$ python -q
>>> import numpy as np
>>> np.set_printoptions(precision=3, suppress=True, linewidth=140, sign=" ")
>>> feats = np.load("mat.npy")
>>> print(feats)
[[  0.9   1.9   0.6 -46. ]
 [  0.3  -0.4   1.3 -36. ]
 [  0.1   0.7   0.9  22. ]
 [  0.2  -0.8   0.6   6. ]
 [ -0.9   1.4  -0.8  10. ]
 [ -0.5  -1.1   0.1 -18. ]
 [  0.7  -1.5  -0.7  -6. ]]
>>> def softmax(z):
...     e = np.exp(z - z.max(axis=-1, keepdims=True))
...     return e / e.sum(axis=-1, keepdims=True)
... 
>>> print(softmax(feats[6] + 2))
[ 0.736  0.082  0.182  0.001]
>>> print(softmax(feats[6]))
[ 0.736  0.082  0.182  0.001]
>>> S = feats @ feats.T / np.sqrt(4)
>>> print(softmax(S).round(6).argmax(axis=1))
[ 0  0  2  2  2  0  0]
>>> print(np.round(softmax(S), 3) + 0)
[[ 1.  0.  0.  0.  0.  0.  0.]
 [ 1.  0.  0.  0.  0.  0.  0.]
 [ 0.  0.  1.  0.  0.  0.  0.]
 [ 0.  0.  1.  0.  0.  0.  0.]
 [ 0.  0.  1.  0.  0.  0.  0.]
 [ 1.  0.  0.  0.  0.  0.  0.]
 [ 1.  0.  0.  0.  0.  0.  0.]]
>>> print(softmax(S)[6] @ feats)
[  0.9   1.9   0.6 -46. ]
>>> print(np.round(softmax(S + np.triu(np.full(S.shape, -np.inf), 1)), 3) + 0)
[[ 1.  0.  0.  0.  0.  0.  0.]
 [ 1.  0.  0.  0.  0.  0.  0.]
 [ 0.  0.  1.  0.  0.  0.  0.]
 [ 0.  0.  1.  0.  0.  0.  0.]
 [ 0.  0.  1.  0.  0.  0.  0.]
 [ 1.  0.  0.  0.  0.  0.  0.]
 [ 1.  0.  0.  0.  0.  0.  0.]]
>>> data = np.load("layer14.npy")
>>> print(data)
[[-28   0   5  -5  -4  -3  -3  -2   0]
 [ -1 -11   1   4  -4  -4  -2  -2   2]
 [ -4   3   8  -4   5  -2  -1  -4   5]
 [ -5   0   0 -34   0  -4   0   4  -3]
 [  2  -5  -3  -3 -25   3  -1   0   3]
 [ -4   4   5  -3   0   0   5   2   2]
 [ -1   3  -4  -5  -2   2  31  -5   0]
 [  5  -1  -1  -4  -5  -4  -2  32   4]
 [ -5  -4  -3   3  -3  -4   5   0  -2]]
>>> q, R = np.linalg.qr(data)
>>> print(np.allclose(R.T @ R, data.T @ data))
True
>>> print(np.round(q.T @ q, 3) + 0)
[[ 1.  0.  0.  0.  0.  0.  0.  0.  0.]
 [ 0.  1.  0.  0.  0.  0.  0.  0.  0.]
 [ 0.  0.  1.  0.  0.  0.  0.  0.  0.]
 [ 0.  0.  0.  1.  0.  0.  0.  0.  0.]
 [ 0.  0.  0.  0.  1.  0.  0.  0.  0.]
 [ 0.  0.  0.  0.  0.  1.  0.  0.  0.]
 [ 0.  0.  0.  0.  0.  0.  1.  0.  0.]
 [ 0.  0.  0.  0.  0.  0.  0.  1.  0.]
 [ 0.  0.  0.  0.  0.  0.  0.  0.  1.]]
>>> print(np.round(q @ R, 3) + 0)
[[-28.   0.   5.  -5.  -4.  -3.  -3.  -2.   0.]
 [ -1. -11.   1.   4.  -4.  -4.  -2.  -2.   2.]
 [ -4.   3.   8.  -4.   5.  -2.  -1.  -4.   5.]
 [ -5.   0.   0. -34.   0.  -4.   0.   4.  -3.]
 [  2.  -5.  -3.  -3. -25.   3.  -1.   0.   3.]
 [ -4.   4.   5.  -3.   0.   0.   5.   2.   2.]
 [ -1.   3.  -4.  -5.  -2.   2.  31.  -5.   0.]
 [  5.  -1.  -1.  -4.  -5.  -4.  -2.  32.   4.]
 [ -5.  -4.  -3.   3.  -3.  -4.   5.   0.  -2.]]
